% ipython --no-banner

In [1]: import numpy as np

In [2]: from numpy import linalg as LA

In [3]: np.set_printoptions(precision=3, suppress=True, linewidth=200)

In [4]: q, _ = LA.qr(np.array([[0.1, 0.2, 1.4, -0.6],
   ...:     [-0.6, -0.9, -1.0, 0.1],
   ...:     [0.2, 1.4, 0.0, 0.5],
   ...:     [-1.2, -1.1, 0.3, -0.4]]))

In [5]: evecs, _ = LA.qr(np.array([[-1.2, 0.6, 1.7], [-0.8, 0.0, 0.7], [-0.6, 0.2, 0.1]]))

In [6]: sv = 10 * 0.7 ** np.arange(3)

In [7]: X = q[:, :3] * sv @ evecs[:3]

In [8]: X
Out[8]: 
array([[-1.189, -0.884,  3.744],
       [-1.889,  3.467, -3.294],
       [-1.889, -6.324, -2.043],
       [-8.177,  3.502, -1.869]])

In [9]: x0 = np.array([2, 0, -1])

In [10]: y = X @ x0

In [11]: np.round(LA.pinv(X) @ X, 3) + 0
Out[11]: 
array([[1., 0., 0.],
       [0., 1., 0.],
       [0., 0., 1.]])

In [12]: np.round(LA.solve(X.T @ X, X.T @ y), 3) + 0
Out[12]: array([ 2.,  0., -1.])

In [13]: rng = np.random.default_rng(83)

In [14]: y = y + 0.1 * rng.normal(size=4)

In [15]: y
Out[15]: array([ -6.268,  -0.527,  -1.74 , -14.445])

In [16]: coef, *_ = LA.lstsq(X, y)

In [17]: coef.round()
Out[17]: array([ 2.,  0., -1.])

In [18]: [round(float(LA.norm(LA.solve(X.T @ X + lam * np.eye(3), X.T @ y))), 2) for lam in (0, 1, 10, 100)]
Out[18]: [2.25, 2.18, 1.77, 0.74]

In [19]: np.round(X.T @ (y - X @ coef), 3) + 0
Out[19]: array([0., 0., 0.])

In [20]: P = X @ LA.solve(X.T @ X, X.T)

In [21]: np.diag(P)
Out[21]: array([0.653, 0.458, 0.975, 0.914])

In [22]: np.allclose(P @ P, P)
Out[22]: True

In [23]: np.round((np.eye(4) - P) @ X, 3) + 0
Out[23]: 
array([[0., 0., 0.],
       [0., 0., 0.],
       [0., 0., 0.],
       [0., 0., 0.]])

In [24]: np.round(LA.eigvalsh(P), 3) + 0
Out[24]: array([0., 1., 1., 1.])

In [25]: P
Out[25]: 
array([[ 0.653, -0.434, -0.094,  0.172],
       [-0.434,  0.458, -0.117,  0.215],
       [-0.094, -0.117,  0.975,  0.047],
       [ 0.172,  0.215,  0.047,  0.914]])
